% python3 -q
>>> import numpy as np
>>> np.set_printoptions(precision=1, suppress=True, linewidth=140)
>>> K = np.load("out11.npy")
>>> K.round(1) + 0
array([[  2.3,   5.2,  10.2,   2.8,   6.9,   5.3],
       [ -0.5,  -5.1,  -1. ,  -4.6,   1. ,   0. ],
       [ -0.8,  -3.4,  -2.1,  -2.6,  -0.5,   0.4],
       [ -0.8,  -6.9,  -7.4,  -0.8,  -1.1,  -4.4],
       [ -0.1,   0.8,   0.7,   0.8,   0.4,   2.3],
       [ -1.6, -10.3,  -8.9,  -5.2,  -2.1,  -4.8],
       [  1.2,   1. ,   0. ,   5.6,   2.7,  -0.7],
       [  1.5,   0.6,   5.8,   0.3,   5.4,   2.4],
       [  1.1,  -5.2,  -1. ,  -0.1,   4.2,  -3.2],
       [  0.9,  -4.4,  -1.4,   0.7,   3.4,  -2.8],
       [  3. ,   4.9,   9.5,   5.5,   8.2,   3.3],
       [ -0.4,  -4.4,  -4.9,   0.2,  -0.3,  -2.6],
       [  2.1,   1.3,   6.3,   2.3,   6.5,   1.7],
       [  0.5,   7.6,   5.8,   4.3,   1.1,   6.7]])
>>> # null space of dimension 2
>>> t3 = np.stack([K, 4 * K, K[::-1]])
>>> np.linalg.matrix_rank(t3)
array([4, 4, 4])
>>> t3.shape
(3, 14, 6)
>>> np.linalg.norm(t3, axis=(1, 2))
array([ 37.6, 150.5,  37.6])
>>> labels = K[:, 0] > np.median(K[:, 0])
>>> r0 = K[labels].mean(axis=0) - K[~labels].mean(axis=0)
>>> ((K - K.mean(axis=0)) @ r0 > 0).astype(int)
array([1, 0, 0, 0, 0, 0, 1, 1, 0, 0, 1, 0, 1, 1])
>>> np.argsort(-np.abs(r0).round(6), kind="stable")
array([2, 4, 1, 3, 0, 5])
>>> mat = np.loadtxt("block12.csv", delimiter=",")
>>> mat
array([[3., 2., 0., 0.],
       [1., 2., 0., 0.],
       [0., 0., 3., 2.],
       [0., 0., 1., 2.]])
>>> w1 = np.array([[2, 0], [-2, 2], [-2, 0], [2, 1]])
>>> b = np.array([-1, -2])
>>> act = np.maximum(mat @ w1 + b, 0)
>>> (act > 0).astype(int)
array([[1, 1],
       [0, 1],
       [0, 0],
       [1, 0]])
>>> print((act > 0).mean(axis=0))
[0.5 0.5]
>>> act
array([[1., 2.],
       [0., 2.],
       [0., 0.],
       [1., 0.]])
>>> W2 = np.array([[-2, 2], [-2, 2]])
>>> w1 @ W2
array([[-4,  4],
       [ 0,  0],
       [ 4, -4],
       [-6,  6]])
>>> act @ W2
array([[-6.,  6.],
       [-4.,  4.],
       [ 0.,  0.],
       [-2.,  2.]])
>>> print((act @ W2).round(6).argmax(axis=1))
[1 1 0 1]
>>> x = np.array([1, -1, -1, -2])
>>> y = mat @ x
>>> y
array([ 1., -1., -7., -5.])
>>> np.linalg.solve(mat, y)
array([ 1., -1., -1., -2.])
>>> np.linalg.solve(mat, -1 * y)
array([-1.,  1.,  1.,  2.])
>>> np.linalg.solve(mat, y + mat[:, 2])
array([ 1., -1.,  0., -2.])
